$ python -q
>>> import numpy as np
>>> np.set_printoptions(suppress=True, linewidth=200)
>>> A = np.load("test9.npy")
>>> print(A)
[[ 1 -1 -1  1  1 -1 -1  1]
 [ 1  1 -1 -1 -1 -1  1  1]
 [ 1 -1  1 -1 -1  1 -1  1]]
>>> # columns 3 and 4 are equal
>>> W = np.array([[2, 0, -2, -1, 1, -1],
...     [-1, -1, -3, 3, -2, -3],
...     [0, 2, 0, 1, -1, -1],
...     [-1, 0, -2, -3, 1, 3],
...     [3, 0, 1, 2, 3, 3],
...     [1, 0, -3, 3, -2, -3],
...     [-1, 0, 0, -2, 0, -1],
...     [3, -2, 1, -2, -2, -2]])
>>> c = np.array([-4, 2, 2, 2, 4, 2])
>>> hid = np.maximum(A @ W + c, 0)
>>> print(np.round((hid > 0).mean(axis=0), 2))
[0.67 0.33 1.   0.33 0.33 0.33]
>>> print((hid > 0).astype(int))
[[1 0 1 0 1 1]
 [0 0 1 0 0 0]
 [1 1 1 1 0 0]]
>>> print(np.linalg.matrix_rank(hid))
3
>>> basis = np.array([[-2, 1], [-1, -5], [-3, -2], [3, -3], [-4, 4], [-1, 1]])
>>> print((hid @ basis).round(6).argmax(axis=1))
[1 1 0]
>>> print(hid @ basis)
[[-87  53]
 [ -6  -4]
 [ -4 -26]]
>>> X = np.loadtxt("out5.csv", delimiter=",")
>>> print(X)
[[ 0.01  0.37  1.42]
 [ 0.    0.3   0.6 ]
 [-1.   -1.5   0.  ]
 [ 0.    0.4   1.4 ]]
>>> A2 = np.array([[0, -3, 0], [-4, 5, 2], [4, -4, 4]])
>>> print(np.round(np.einsum("ij,ij->i", X, X), 2))
[2.15 0.45 3.25 2.12]
>>> print(np.vstack([X, A2.T]).shape)
(7, 3)
>>> A2 @ X
Traceback (most recent call last):
  File "<python-input-19>", line 1, in <module>
    A2 @ X
    ~~~^~~
ValueError: matmul: Input operand 1 has a mismatch in its core dimension 0, with gufunc signature (n?,k),(k,m?)->(n?,m?) (size 4 is different from 3)
>>> print(np.round(np.einsum("ik,kj->ji", X, A2), 2))
[[ 4.2   1.2   6.    4.  ]
 [-3.86 -0.9  -4.5  -3.6 ]
 [ 6.42  3.   -3.    6.4 ]]
>>> A2 = X / np.sqrt((X ** 2).mean(axis=1, keepdims=True))
>>> print(np.linalg.matrix_rank(A2) == np.linalg.matrix_rank(X))
True
>>> mat = np.load("x.npy")
>>> print(mat)
[[3. 1.]
 [0. 3.]]
>>> # triangular, det is the product of the diagonal
>>> evals, evecs = np.linalg.eig(mat)
>>> print(np.round(np.sort(np.linalg.eigvals(np.linalg.inv(mat))), 2))
[0.33 0.33]
>>> print(np.round(np.sort(np.linalg.eigvals(mat.T)), 2))
[3. 3.]
>>> print(np.round(np.sort(np.linalg.eigvals(mat @ mat)), 2))
[9. 9.]
>>> print(np.prod(evals))
9.0
>>> Q, r_ = np.linalg.qr(mat)
>>> print(Q.T @ Q)
[[1. 0.]
 [0. 1.]]
>>> print(abs(r_[0, 0]), round(np.linalg.norm(mat[:, 0]), 2))
3.0 3.0
>>> print(Q.shape, r_.shape)
(2, 2) (2, 2)
>>> print(np.abs(np.diag(r_)))
[3. 3.]
>>> print(Q)
[[ 1.  0.]
 [-0.  1.]]
>>> vec = np.array([3, 0])
>>> target = mat @ vec
>>> print(target)
[9. 0.]
>>> print(np.round(np.linalg.solve(mat, mat[:, 1]), 2))
[0. 1.]
>>> print(np.round(np.linalg.solve(mat, target), 2))
[3. 0.]
>>> print(np.round(np.linalg.solve(mat, 2 * target), 2))
[6. 0.]
>>> print(np.round(np.linalg.solve(mat.T, mat[1]), 2))
[0. 1.]
>>> M = np.load("m.npy")
>>> print(M)
[[-1.51  1.41  1.  ]
 [-0.28  4.12  1.  ]
 [ 0.38  0.3   1.  ]
 [ 2.78  4.66  1.  ]
 [ 3.12  0.43  1.  ]
 [-2.79  4.94  1.  ]
 [-1.01  4.63  1.  ]
 [-2.55  0.9   1.  ]
 [-2.16  1.36  1.  ]
 [-2.31  4.9   1.  ]]
>>> cov = M.T @ M
>>> print((M @ M.T).shape)
(10, 10)
>>> print(np.round(np.diag(cov), 2))
[ 45.27 113.46  10.  ]
>>> print(round(np.trace(cov), 2), round((M ** 2).sum(), 2))
168.74 168.74
>>> print(np.linalg.matrix_rank(cov))
3
>>> A2 = np.c_[M[:, :1] @ np.array([[1]]), np.array([2, 2, 2, 1, 2, 2, 0, 0, 1, 2])]
>>> print(A2)
[[-1.51  2.  ]
 [-0.28  2.  ]
 [ 0.38  2.  ]
 [ 2.78  1.  ]
 [ 3.12  2.  ]
 [-2.79  2.  ]
 [-1.01  0.  ]
 [-2.55  0.  ]
 [-2.16  1.  ]
 [-2.31  2.  ]]
>>> print(np.linalg.matrix_rank(A2))
2
>>> print(np.round(np.linalg.lstsq(M, A2[:, 0])[0], 2) + 0)
[1. 0. 0.]
>>> print(np.round(np.linalg.norm(A2 - M @ np.linalg.lstsq(M, A2)[0], axis=0), 2) + 0)
[0.   2.49]
>>> print(np.round(np.linalg.norm(np.linalg.qr(M)[0].T @ A2, axis=0) ** 2 / ((A2 ** 2).sum(axis=0) + 1e-12), 2))
[1.   0.76]
>>> cov = A.T @ A
>>> print(np.linalg.matrix_rank(cov))
3
>>> print(np.round(np.linalg.eigvalsh(cov)[::-1], 2) + 0)
[8. 8. 8. 0. 0. 0. 0. 0.]
>>> print(cov)
[[ 3 -1 -1 -1 -1 -1 -1  3]
 [-1  3 -1 -1 -1 -1  3 -1]
 [-1 -1  3 -1 -1  3 -1 -1]
 [-1 -1 -1  3  3 -1 -1 -1]
 [-1 -1 -1  3  3 -1 -1 -1]
 [-1 -1  3 -1 -1  3 -1 -1]
 [-1  3 -1 -1 -1 -1  3 -1]
 [ 3 -1 -1 -1 -1 -1 -1  3]]
>>> F = np.array([[0, -3, 1, 0], [1, 3, 5, 2], [2, -5, 1, 1]])
>>> F[0] = F[1]
>>> print(F)
[[ 1  3  5  2]
 [ 1  3  5  2]
 [ 2 -5  1  1]]
>>> print(np.unique(F.round(6), axis=0).shape)
(2, 4)
>>> try:
...     np.linalg.inv(F)
... except np.linalg.LinAlgError as e:
...     print("failed:", e)
... 
failed: Last 2 dimensions of the array must be square
>>> theta = np.radians(45)
>>> r_ = np.eye(4)
>>> r_[0, 0] = r_[1, 1] = np.cos(theta)
>>> r_[0, 1], r_[1, 0] = -np.sin(theta), np.sin(theta)
>>> print(r_.round(2))
[[ 0.71 -0.71  0.    0.  ]
 [ 0.71  0.71  0.    0.  ]
 [ 0.    0.    1.    0.  ]
 [ 0.    0.    0.    1.  ]]
>>> A2 = F @ r_.T
>>> print(np.round(np.linalg.svd(F, compute_uv=False), 2) + 0, np.round(np.linalg.svd(A2, compute_uv=False), 2) + 0)
[8.92 5.43 0.  ] [8.92 5.43 0.  ]
>>> print(A2.round(2))
[[-1.41  2.83  5.    2.  ]
 [-1.41  2.83  5.    2.  ]
 [ 4.95 -2.12  1.    1.  ]]
>>> print(np.allclose(np.linalg.norm(F, axis=1), np.linalg.norm(A2, axis=1)))
True
>>> print(round(np.linalg.norm(A2[1], 1), 2), round(float(np.linalg.norm(A2[1], np.inf)), 2))
11.24 5.0
>>> print(round(np.linalg.norm(A2, 2), 2))
8.92
>>> print(np.round(np.linalg.norm(A2) ** 2 / np.linalg.norm(A2, 2) ** 2, 2))
1.37
>>> print(np.round(np.linalg.norm(A2, axis=1), 2))
[6.24 6.24 5.57]
>>> print(round(float(np.linalg.norm(A2, "nuc")), 2))
14.35
>>> data = np.load("case18.npy")
>>> print(data)
[[-10   3   5  -3]
 [  0  45  -1  -1]
 [ -4   2  17   3]
 [ -1  -1  -4  12]]
>>> rng = np.random.default_rng(941676)
>>> z = rng.permutation(4)
>>> print(z)
[1 3 2 0]
>>> A2 = data[z][:, z]
>>> print(np.trace(A2))
64
>>> print(np.allclose(A2, data))
False
>>> print(A2)
[[ 45  -1  -1   0]
 [ -1  12  -4  -1]
 [  2   3  17  -4]
 [  3  -3   5 -10]]
>>> print(round(float(np.linalg.det(A2)), 2), round(float(np.linalg.det(data[z])), 2))
-91524.0 -91524.0
>>> print(data @ data)
[[  83  118   44    6]
 [   5 2024  -58  -60]
 [ -31  109  255   97]
 [  14  -68 -120  136]]
>>> print(np.trace(data))
64
>>> data.inv()
Traceback (most recent call last):
  File "<python-input-92>", line 1, in <module>
    data.inv()
    ^^^^^^^^
AttributeError: 'numpy.ndarray' object has no attribute 'inv'
>>> P = np.triu(np.array([[1, 3, 2, 0], [1, 3, -2, 3], [-1, 2, -1, 0], [0, 2, 0, -3]]), 1) + np.eye(4)
>>> A2 = P @ data @ np.linalg.inv(P)
>>> print(A2)
[[ -18.  196.  464. -588.]
 [   5.   23.  -11.  -40.]
 [  -4.   14.   53.  -39.]
 [  -1.    2.    2.    6.]]
>>> print(np.trace(A2), np.trace(data))
64.0 64
>>> print(np.round(np.linalg.det(A2), 2))
-91524.0
>>> print(np.linalg.matrix_rank(A2))
4
>>> E = np.loadtxt("layer19.csv", delimiter=",")
>>> print(E)
[[ 1.02 -5.    0.    0.  ]
 [-3.   -4.98 -5.    0.  ]
 [ 5.    4.   -4.98 -1.  ]
 [ 1.   -5.    0.    0.02]]
>>> cov = E.T @ E
>>> print(np.round(np.diag(cov), 2))
[36.04 90.8  49.8   1.  ]
>>> print((E @ E.T).shape)
(4, 4)
>>> print(cov.round(2))
[[36.04 24.84 -9.9  -4.98]
 [24.84 90.8   4.98 -4.1 ]
 [-9.9   4.98 49.8   4.98]
 [-4.98 -4.1   4.98  1.  ]]
>>> print(np.allclose(cov, cov.T))
True
>>> A2 = np.c_[X[:, :1] @ np.array([[-1]]), np.array([-2, -2, 0, 2])]
>>> print(A2)
[[-0.01 -2.  ]
 [ 0.   -2.  ]
 [ 1.    0.  ]
 [ 0.    2.  ]]
>>> print(np.round(np.linalg.norm(A2 - X @ np.linalg.lstsq(X, A2)[0], axis=0), 2) + 0)
[0.   3.22]
>>> print(np.round(np.linalg.lstsq(X, A2[:, 0])[0], 2) + 0)
[-1.  0.  0.]
